% python3 -q
>>> import numpy as np
>>> import numpy.linalg as la
>>> np.set_printoptions(suppress=True, linewidth=160)
>>> tidy = lambda a: np.round(a, 2) + 0
>>> data = np.load("data.npy")
>>> print(data)
[[ 0  0  0  0]
 [ 0 -1  0  0]
 [ 0  0  0  0]
 [ 2  2  0  0]
 [ 0  0  0  0]
 [ 0 -3  0  0]]
>>> # row 2 repeats row 0
>>> U, s, vt = la.svd(data)
>>> print(tidy(s))
[3.92 1.61 0.   0.  ]
>>> print(np.argmax(s[:-1] / (s[1:] + 1e-6)) + 1)
2
>>> other = U[:, :2] @ np.diag(s[:2]) @ vt[:2]
>>> print(tidy(np.abs(data - other).max()))
0.0
>>> print(la.matrix_rank(other))
2
>>> print(tidy(la.norm(data - other) / la.norm(data)))
0.0
>>> th = np.radians(36)
>>> Rm = np.eye(4)
>>> Rm[3, 3] = Rm[0, 0] = np.cos(th)
>>> Rm[3, 0], Rm[0, 3] = -np.sin(th), np.sin(th)
>>> print(tidy(Rm))
[[ 0.81  0.    0.    0.59]
 [ 0.    1.    0.    0.  ]
 [ 0.    0.    1.    0.  ]
 [-0.59  0.    0.    0.81]]
>>> other = data @ Rm.T
>>> print(tidy(other))
[[ 0.    0.    0.    0.  ]
 [ 0.   -1.    0.    0.  ]
 [ 0.    0.    0.    0.  ]
 [ 1.62  2.    0.   -1.18]
 [ 0.    0.    0.    0.  ]
 [ 0.   -3.    0.    0.  ]]
>>> print(np.allclose(data @ data.T, other @ other.T))
True
>>> print(tidy(la.svd(data, compute_uv=False)), tidy(la.svd(other, compute_uv=False)))
[3.92 1.61 0.   0.  ] [3.92 1.61 0.   0.  ]
>>> print(tidy(la.det(Rm)), tidy(np.trace(Rm)))
1.0 3.62
